$ python -q
>>> import numpy as np
>>> np.set_printoptions(precision=2, suppress=True, linewidth=200, floatmode="fixed")
>>> A = np.loadtxt("mat.csv", delimiter=",")
>>> A
array([[0.11, 0.08, 0.22, 0.24, 0.14, 0.08, 0.03, 0.00, 0.11],
       [0.14, 0.14, 0.07, 0.11, 0.11, 0.09, 0.09, 0.11, 0.14],
       [0.15, 0.07, 0.20, 0.15, 0.07, 0.05, 0.07, 0.17, 0.05],
       [0.14, 0.02, 0.07, 0.24, 0.17, 0.00, 0.07, 0.19, 0.10],
       [0.02, 0.14, 0.08, 0.10, 0.18, 0.02, 0.18, 0.12, 0.14],
       [0.02, 0.17, 0.17, 0.22, 0.12, 0.20, 0.02, 0.05, 0.02],
       [0.08, 0.05, 0.21, 0.03, 0.11, 0.13, 0.08, 0.11, 0.21],
       [0.16, 0.14, 0.08, 0.02, 0.16, 0.18, 0.12, 0.08, 0.04],
       [0.02, 0.07, 0.19, 0.02, 0.19, 0.17, 0.21, 0.07, 0.05]])
>>> rng = np.random.default_rng(556995)
>>> lab = rng.permutation(9)
>>> lab
array([5, 7, 1, 8, 4, 6, 2, 0, 3])
>>> B = A[lab][:, lab]
>>> print(np.round(np.trace(B), 2))
1.27
>>> np.round(np.linalg.det(B), 2), round(float(np.linalg.det(A[lab])), 2)
(np.float64(-0.0), -0.0)
>>> np.allclose(B, A)
False
>>> x0 = np.array([-4, -4, 9, -3, 3, 9, 6, 8, 7])
>>> a = np.maximum(A @ x0, 0)
>>> A * (a > 1e-9)[:, None]
array([[0.11, 0.08, 0.22, 0.24, 0.14, 0.08, 0.03, 0.00, 0.11],
       [0.14, 0.14, 0.07, 0.11, 0.11, 0.09, 0.09, 0.11, 0.14],
       [0.15, 0.07, 0.20, 0.15, 0.07, 0.05, 0.07, 0.17, 0.05],
       [0.14, 0.02, 0.07, 0.24, 0.17, 0.00, 0.07, 0.19, 0.10],
       [0.02, 0.14, 0.08, 0.10, 0.18, 0.02, 0.18, 0.12, 0.14],
       [0.02, 0.17, 0.17, 0.22, 0.12, 0.20, 0.02, 0.05, 0.02],
       [0.08, 0.05, 0.21, 0.03, 0.11, 0.13, 0.08, 0.11, 0.21],
       [0.16, 0.14, 0.08, 0.02, 0.16, 0.18, 0.12, 0.08, 0.04],
       [0.02, 0.07, 0.19, 0.02, 0.19, 0.17, 0.21, 0.07, 0.05]])
>>> a
array([2.51, 2.75, 3.33, 2.38, 3.59, 2.93, 5.58, 3.27, 5.52])
>>> np.tanh(A @ x0)
array([0.99, 0.99, 1.00, 0.98, 1.00, 0.99, 1.00, 1.00, 1.00])
>>> A.T @ a
array([2.74, 3.05, 4.85, 3.34, 4.49, 3.52, 3.49, 3.18, 3.20])
>>> np.flatnonzero(a > 1e-9)
array([0, 1, 2, 3, 4, 5, 6, 7, 8])
>>> np.maximum(A @ x0, 0) - np.maximum(-A @ x0, 0)
array([2.51, 2.75, 3.33, 2.38, 3.59, 2.93, 5.58, 3.27, 5.52])
>>> f = np.array([2, 1, 3, 3, 0, 0, -3, 1, -3])
>>> B = A + np.outer(f, np.eye(9)[8])
>>> print(round(float(np.linalg.det(B) / np.linalg.det(A)), 2), np.round(1 + np.linalg.solve(A, f)[8], 2))
-14.5 -14.5
>>> np.linalg.matrix_rank(np.linalg.inv(B) - np.linalg.inv(A), tol=1e-8)
np.int64(1)
>>> B
array([[ 0.11,  0.08,  0.22,  0.24,  0.14,  0.08,  0.03,  0.00,  2.11],
       [ 0.14,  0.14,  0.07,  0.11,  0.11,  0.09,  0.09,  0.11,  1.14],
       [ 0.15,  0.07,  0.20,  0.15,  0.07,  0.05,  0.07,  0.17,  3.05],
       [ 0.14,  0.02,  0.07,  0.24,  0.17,  0.00,  0.07,  0.19,  3.10],
       [ 0.02,  0.14,  0.08,  0.10,  0.18,  0.02,  0.18,  0.12,  0.14],
       [ 0.02,  0.17,  0.17,  0.22,  0.12,  0.20,  0.02,  0.05,  0.02],
       [ 0.08,  0.05,  0.21,  0.03,  0.11,  0.13,  0.08,  0.11, -2.79],
       [ 0.16,  0.14,  0.08,  0.02,  0.16,  0.18,  0.12,  0.08,  1.04],
       [ 0.02,  0.07,  0.19,  0.02,  0.19,  0.17,  0.21,  0.07, -2.95]])
>>> np.linalg.matrix_rank(B - A)
np.int64(1)
>>> K = np.loadtxt("block0.csv", delimiter=",")
>>> print(K)
[[-0.22 -0.16  0.43  0.17 -0.14  0.72  0.09 -0.20]
 [ 0.00 -0.69  0.18  0.27 -0.26 -0.10 -0.01 -0.03]
 [-0.13 -0.20 -0.19  0.35  0.72 -0.08  0.34 -0.36]
 [ 0.25  0.06  0.33 -0.15  0.59  0.34 -0.34  0.29]
 [-0.13 -0.35 -0.42 -0.70  0.03  0.28 -0.08 -0.31]
 [-0.72 -0.03 -0.02 -0.12  0.09  0.01  0.29  0.60]
 [-0.03  0.40 -0.50  0.36 -0.16  0.46  0.05 -0.05]
 [-0.16  0.39  0.46 -0.30 -0.04 -0.14  0.38 -0.45]
 [-0.56  0.12  0.04  0.16  0.05 -0.18 -0.72 -0.29]]
>>> np.round(np.linalg.norm(K, 1), 2), round(np.linalg.norm(K, np.inf), 2)
(np.float64(2.58), np.float64(2.38))
>>> np.round(np.linalg.norm(K) ** 2 / np.linalg.norm(K, 2) ** 2, 2)
np.float64(8.0)
>>> print(np.round(np.linalg.norm(K[8] - K[1]), 2))
1.3
>>> print(round(np.linalg.norm(K, 2), 2))
1.0
>>> print(np.linalg.norm(K, axis=0))
[1.00 1.00 1.00 1.00 1.00 1.00 1.00 1.00]
